$ python3 -q
>>> import numpy as np
>>> from numpy import linalg as LA
>>> np.set_printoptions(suppress=True, linewidth=200)
>>> rnd = lambda a: np.round(a, 2) + 0
>>> M = np.load("run1.npy")
>>> M
array([[ 4,  5,  0,  0,  0,  0],
       [ 4, -1,  0,  0,  0,  0],
       [-5,  5,  0,  0,  0,  0],
       [ 0,  0,  4,  5,  0,  0],
       [ 0,  0,  4, -1,  0,  0],
       [ 0,  0, -5,  5,  0,  0],
       [ 0,  0,  0,  0,  4,  5],
       [ 0,  0,  0,  0,  4, -1],
       [ 0,  0,  0,  0, -5,  5]])
>>> vec = np.array([1, -1, -3, -2, -4, -5])
>>> a = np.maximum(M @ vec, 0)
>>> M * (a > 1e-9)[:, None]
array([[ 0,  0,  0,  0,  0,  0],
       [ 4, -1,  0,  0,  0,  0],
       [ 0,  0,  0,  0,  0,  0],
       [ 0,  0,  0,  0,  0,  0],
       [ 0,  0,  0,  0,  0,  0],
       [ 0,  0, -5,  5,  0,  0],
       [ 0,  0,  0,  0,  0,  0],
       [ 0,  0,  0,  0,  0,  0],
       [ 0,  0,  0,  0,  0,  0]])
>>> np.maximum(M @ (3 * vec), 0)
array([ 0, 15,  0,  0,  0, 15,  0,  0,  0])
>>> print(np.flatnonzero(a > 1e-9))
[1 5]
>>> print(rnd(np.tanh(M @ vec)))
[-0.76  1.   -1.   -1.   -1.    1.   -1.   -1.   -1.  ]
>>> M.T @ a
array([ 20,  -5, -25,  25,   0,   0])
>>> arr = np.loadtxt("out1.csv", delimiter=",")
>>> rnd(arr)
array([[-0.67, -0.02,  0.73, -0.15],
       [ 0.67, -0.3 ,  0.65,  0.18],
       [-0.27, -0.02, -0.05,  0.85],
       [-0.13, -0.74, -0.18, -0.36],
       [ 0.13,  0.61,  0.11, -0.32]])
>>> hat = arr @ LA.solve(arr.T @ arr, arr.T)
>>> print(np.trace(hat))
4.0
>>> rnd(np.diag(hat))
array([1.  , 0.99, 0.79, 0.72, 0.5 ])
>>> print(rnd(hat @ arr[:, 0]))
[-0.67  0.67 -0.27 -0.13  0.13]
>>> np.allclose(hat @ hat, hat)
True
>>> rnd(LA.eigvalsh(hat))
array([0., 1., 1., 1., 1.])
>>> vec = np.array([2, 9, 6, 0])
>>> a = np.maximum(arr @ vec, 0)
>>> rnd(np.maximum(arr @ (3 * vec), 0))
array([ 8.57,  7.69,  0.  ,  0.  , 19.29])
>>> print(rnd(arr.T @ a))
[ 0.66  3.1   4.47 -2.  ]
>>> print(rnd(np.maximum(arr @ vec, 0) - np.maximum(-arr @ vec, 0)))
[ 2.86  2.56 -1.01 -7.99  6.43]
>>> rnd(arr.T @ arr)
array([[1., 0., 0., 0.],
       [0., 1., 0., 0.],
       [0., 0., 1., 0.],
       [0., 0., 0., 1.]])
>>> data = np.array([[2.3, 0.86, 1.03, 2.14],
...     [0.25, 0.14, 0.06, 0.12],
...     [-2.16, -1.05, -0.62, -1.32],
...     [-0.34, -0.3, 0.04, 0.03],
...     [0.48, -0.27, 0.36, 1.0],
...     [1.7, 0.76, 0.39, 1.07]])
>>> A2 = M / LA.norm(M, axis=1, keepdims=True)
>>> cov = A2 @ A2.T
>>> (cov - 2 * np.eye(9)).round(6).argmax(axis=1)
array([1, 0, 0, 4, 3, 3, 7, 6, 6])
>>> (np.abs(cov) > 0.9).astype(int)
array([[1, 0, 0, 0, 0, 0, 0, 0, 0],
       [0, 1, 0, 0, 0, 0, 0, 0, 0],
       [0, 0, 1, 0, 0, 0, 0, 0, 0],
       [0, 0, 0, 1, 0, 0, 0, 0, 0],
       [0, 0, 0, 0, 1, 0, 0, 0, 0],
       [0, 0, 0, 0, 0, 1, 0, 0, 0],
       [0, 0, 0, 0, 0, 0, 1, 0, 0],
       [0, 0, 0, 0, 0, 0, 0, 1, 0],
       [0, 0, 0, 0, 0, 0, 0, 0, 1]])
>>> print(np.argwhere(np.triu(np.abs(cov) > 0.95, 1)))
[]
>>> print(rnd(LA.norm(A2, axis=1)))
[1. 1. 1. 1. 1. 1. 1. 1. 1.]
>>> print(rnd(cov[6]))
[0.   0.   0.   0.   0.   0.   1.   0.42 0.11]
>>> A2 = np.c_[data[:, :2] @ np.array([[0, 0], [-2, 1]]), np.array([1, -2, -3, -2, -1, -1])]
>>> A2
array([[-1.72,  0.86,  1.  ],
       [-0.28,  0.14, -2.  ],
       [ 2.1 , -1.05, -3.  ],
       [ 0.6 , -0.3 , -2.  ],
       [ 0.54, -0.27, -1.  ],
       [-1.52,  0.76, -1.  ]])
>>> LA.matrix_rank(np.c_[data, A2])
np.int64(5)
>>> print(rnd(LA.norm(LA.qr(data)[0].T @ A2, axis=0) ** 2 / ((A2 ** 2).sum(axis=0) + 1e-12)))
[1.   1.   0.45]
>>> rnd(LA.norm(data[0] - data[5]))
np.float64(1.39)
>>> rnd(LA.norm(data) ** 2 / LA.norm(data, 2) ** 2)
np.float64(1.04)
>>> rnd(LA.norm(data, 1)), rnd(LA.norm(data, np.inf))
(np.float64(7.23), np.float64(6.33))
>>> rnd(LA.norm(data[0], 1)), rnd(LA.norm(data[0], np.inf))
(np.float64(6.33), np.float64(2.3))
>>> blk = np.stack([data, -3 * data, data[::-1]])
>>> rnd(LA.norm(blk, axis=(1, 2)))
array([ 5.11, 15.32,  5.11])
>>> A = np.loadtxt("block7.csv", delimiter=",")
>>> rnd(A)
array([[  0.  ,  -2.86,   0.03,   6.33,  -0.05],
       [ -0.02,  -2.44,  -0.66,  18.44,   0.04],
       [  0.  ,   3.8 ,  -0.18,   7.12,  -0.05],
       [ -0.02,  -2.9 ,   0.7 ,   0.54,  -0.01],
       [  0.01,  -0.03,   0.65,  10.5 ,   0.01],
       [  0.02,   2.9 ,   0.38,  12.44,  -0.04],
       [ -0.02,   0.1 ,  -0.17,  -6.93,  -0.06],
       [ -0.01,  -0.12,   0.54,  -4.64,   0.03],
       [ -0.01,   0.59,  -0.49, -14.77,  -0.13],
       [ -0.03,   0.49,  -0.07,   3.9 ,   0.08],
       [ -0.01,  -1.8 ,   0.2 ,  -8.56,   0.01],
       [ -0.01,   0.1 ,  -0.28,  15.53,   0.07],
       [  0.02,  -3.26,   0.65,  -8.19,   0.03],
       [  0.  ,  -2.35,   0.43,   1.31,  -0.02],
       [  0.01,   0.56,  -0.41, -12.73,  -0.07],
       [ -0.01,  -1.68,   0.43,  -8.22,  -0.01],
       [ -0.01,  -3.67,  -0.29,  -1.5 ,   0.04],
       [  0.02,  -0.54,  -0.41, -21.48,  -0.1 ],
       [ -0.01,   0.33,  -0.28,  -5.96,   0.1 ],
       [  0.04,   0.73,  -0.19, -18.51,  -0.05],
       [  0.01,  -3.55,  -0.51,   2.99,  -0.11],
       [  0.01,  -5.17,   0.35,   3.66,  -0.01],
       [ -0.01,  -1.67,   0.15,  -3.89,   0.01],
       [  0.  ,  -0.95,  -0.08,   3.78,   0.07],
       [ -0.03,   0.36,  -0.03,  -2.37,   0.05],
       [  0.  ,   1.97,   0.26,  -5.06,   0.1 ],
       [  0.04,  -0.72,  -0.6 ,   1.78,   0.12],
       [  0.  ,   3.11,   0.39,   2.44,  -0.05],
       [ -0.01,   1.29,   0.19,  -8.55,   0.02]])
>>> hat = A @ LA.solve(A.T @ A, A.T)
>>> LA.matrix_rank(np.eye(29) - hat)
np.int64(24)
>>> rnd(LA.eigvalsh(hat))
array([0., 0., 0., 0., 0., 0., 0., 0., 0., 0., 0., 0., 0., 0., 0., 0., 0., 0., 0., 0., 0., 0., 0., 0., 1., 1., 1., 1., 1.])
>>> q, evecs = LA.qr(A[:, :2])[0], LA.qr(A[:, 2:])[0]
>>> sv = LA.svd(q.T @ evecs, compute_uv=False)
>>> (sv > 0.9).sum()
np.int64(0)
>>> rnd(LA.norm(q @ q.T - evecs @ evecs.T, 2))
np.float64(1.0)
>>> rng = np.random.default_rng(3484)
>>> labels = rng.permutation(5)
>>> A2 = A[:, labels] * rng.choice([-1, 1], 5)
>>> rnd(A2)
array([[  2.86,   6.33,  -0.03,   0.  ,   0.05],
       [  2.44,  18.44,   0.66,   0.02,  -0.04],
       [ -3.8 ,   7.12,   0.18,   0.  ,   0.05],
       [  2.9 ,   0.54,  -0.7 ,   0.02,   0.01],
       [  0.03,  10.5 ,  -0.65,  -0.01,  -0.01],
       [ -2.9 ,  12.44,  -0.38,  -0.02,   0.04],
       [ -0.1 ,  -6.93,   0.17,   0.02,   0.06],
       [  0.12,  -4.64,  -0.54,   0.01,  -0.03],
       [ -0.59, -14.77,   0.49,   0.01,   0.13],
       [ -0.49,   3.9 ,   0.07,   0.03,  -0.08],
       [  1.8 ,  -8.56,  -0.2 ,   0.01,  -0.01],
       [ -0.1 ,  15.53,   0.28,   0.01,  -0.07],
       [  3.26,  -8.19,  -0.65,  -0.02,  -0.03],
       [  2.35,   1.31,  -0.43,   0.  ,   0.02],
       [ -0.56, -12.73,   0.41,  -0.01,   0.07],
       [  1.68,  -8.22,  -0.43,   0.01,   0.01],
       [  3.67,  -1.5 ,   0.29,   0.01,  -0.04],
       [  0.54, -21.48,   0.41,  -0.02,   0.1 ],
       [ -0.33,  -5.96,   0.28,   0.01,  -0.1 ],
       [ -0.73, -18.51,   0.19,  -0.04,   0.05],
       [  3.55,   2.99,   0.51,  -0.01,   0.11],
       [  5.17,   3.66,  -0.35,  -0.01,   0.01],
       [  1.67,  -3.89,  -0.15,   0.01,  -0.01],
       [  0.95,   3.78,   0.08,   0.  ,  -0.07],
       [ -0.36,  -2.37,   0.03,   0.03,  -0.05],
       [ -1.97,  -5.06,  -0.26,   0.  ,  -0.1 ],
       [  0.72,   1.78,   0.6 ,  -0.04,  -0.12],
       [ -3.11,   2.44,  -0.39,   0.  ,   0.05],
       [ -1.29,  -8.55,  -0.19,   0.01,  -0.02]])
>>> U, _, VT = LA.svd(A.T @ A2)
>>> rnd(U @ VT)
array([[ 0.,  0.,  0., -1.,  0.],
       [-1.,  0.,  0.,  0.,  0.],
       [ 0.,  0., -1.,  0.,  0.],
       [ 0.,  1.,  0.,  0.,  0.],
       [ 0.,  0.,  0.,  0., -1.]])
>>> labels
array([1, 3, 2, 0, 4])
>>> C = A2[[27, 24]].astype(float)
>>> for _ in range(3):
...     labels = LA.norm(A2[:, None] - C, axis=-1).argmin(axis=1)
...     C = np.array([A2[labels == j].mean(axis=0) for j in range(2)])
... 
>>> labels
array([0, 0, 0, 0, 0, 0, 1, 1, 1, 0, 1, 0, 1, 0, 1, 1, 1, 1, 1, 1, 0, 0, 1, 0, 1, 1, 0, 0, 1])
>>> np.bincount(labels)
array([14, 15])
>>> J = np.load("a.npy")
>>> J
array([[-0.33, -1.5 ,  4.04,  0.  , -0.07],
       [ 0.18,  0.1 ,  1.01,  0.  ,  0.03],
       [ 0.11, -1.21, -0.04,  0.01, -0.07],
       [-0.34, -0.21, -2.65,  0.  ,  0.  ],
       [-0.24,  0.32,  2.07,  0.01,  0.05],
       [-0.34,  0.8 , -2.26,  0.  ,  0.02],
       [ 0.32,  1.65, -0.08,  0.  , -0.01],
       [ 0.09, -0.59,  5.92,  0.  , -0.08],
       [-0.08, -1.16,  4.68,  0.01, -0.02],
       [-0.19, -1.32,  1.46,  0.  , -0.06],
       [ 0.26,  0.56,  3.18, -0.02,  0.  ],
       [ 0.01,  0.21, -7.87,  0.01,  0.06],
       [-0.24,  0.42, -6.32,  0.  ,  0.  ],
       [-0.21, -0.36,  2.89,  0.01,  0.04],
       [-0.24,  0.25, -0.54,  0.  , -0.01]])
>>> Xs = J - J.mean(axis=0)
>>> evecs = LA.svd(Xs)[2][:3]
>>> A2 = Xs - Xs @ evecs.T @ evecs
>>> print(rnd(A2.std(axis=0)))
[0.   0.   0.   0.01 0.03]
>>> rnd((Xs @ evecs.T).std(axis=0))
array([3.77, 0.78, 0.2 ])
>>> C = J[[14, 11]].astype(float)
>>> for _ in range(4):
...     labels = LA.norm(J[:, None] - C, axis=-1).argmin(axis=1)
...     C = np.array([J[labels == j].mean(axis=0) for j in range(2)])
... 
>>> labels
array([0, 0, 0, 0, 0, 0, 0, 0, 0, 0, 0, 1, 1, 0, 0])
>>> rnd(C)
array([[-0.08, -0.21,  1.51,  0.  , -0.01],
       [-0.12,  0.32, -7.1 ,  0.  ,  0.03]])
>>> np.abs(C[1] - C[0]).argmax()
np.int64(2)
>>> rnd(C[1] - C[0])
array([-0.04,  0.52, -8.61,  0.  ,  0.04])
>>> f = np.array([5, 2, 2])
>>> rnd(np.convolve(C[1], f))
array([ -0.57,   1.34, -35.08, -13.54, -14.03,   0.07,   0.06])
>>> print(rnd(np.correlate(C[1], C[0], "full")))
[  0.     0.    -0.08   0.49 -10.8    1.44   0.6   -0.01   0.  ]
>>> rnd(np.cross(C[1, :3], C[0, :3]))
array([-0.98,  0.73,  0.05])
>>> labels = J[:, 4] > np.median(J[:, 4])
>>> f = J[labels].mean(axis=0) - J[~labels].mean(axis=0)
>>> print(rnd(f))
[-0.06  0.52 -1.8   0.01  0.07]
>>> rnd((((J - J.mean(axis=0)) @ f > 0) == labels).mean())
np.float64(0.47)
>>> X = np.array([[3.0, 0.0, 2.0, 0.0, 2.0],
...     [0.0, 3.0, 0.0, 2.0, 0.0],
...     [2.0, 0.0, 3.0, 0.0, 2.0],
...     [0.0, 2.0, 0.0, 3.0, 0.0],
...     [2.0, 0.0, 2.0, 0.0, 3.0]])
>>> f = np.array([7, 5, 8, 2, 4])
>>> A2 = X + np.outer(f, np.eye(5)[2])
>>> A2
array([[ 3.,  0.,  9.,  0.,  2.],
       [ 0.,  3.,  5.,  2.,  0.],
       [ 2.,  0., 11.,  0.,  2.],
       [ 0.,  2.,  2.,  3.,  0.],
       [ 2.,  0.,  6.,  0.,  3.]])
>>> LA.matrix_rank(A2 - X)
np.int64(1)
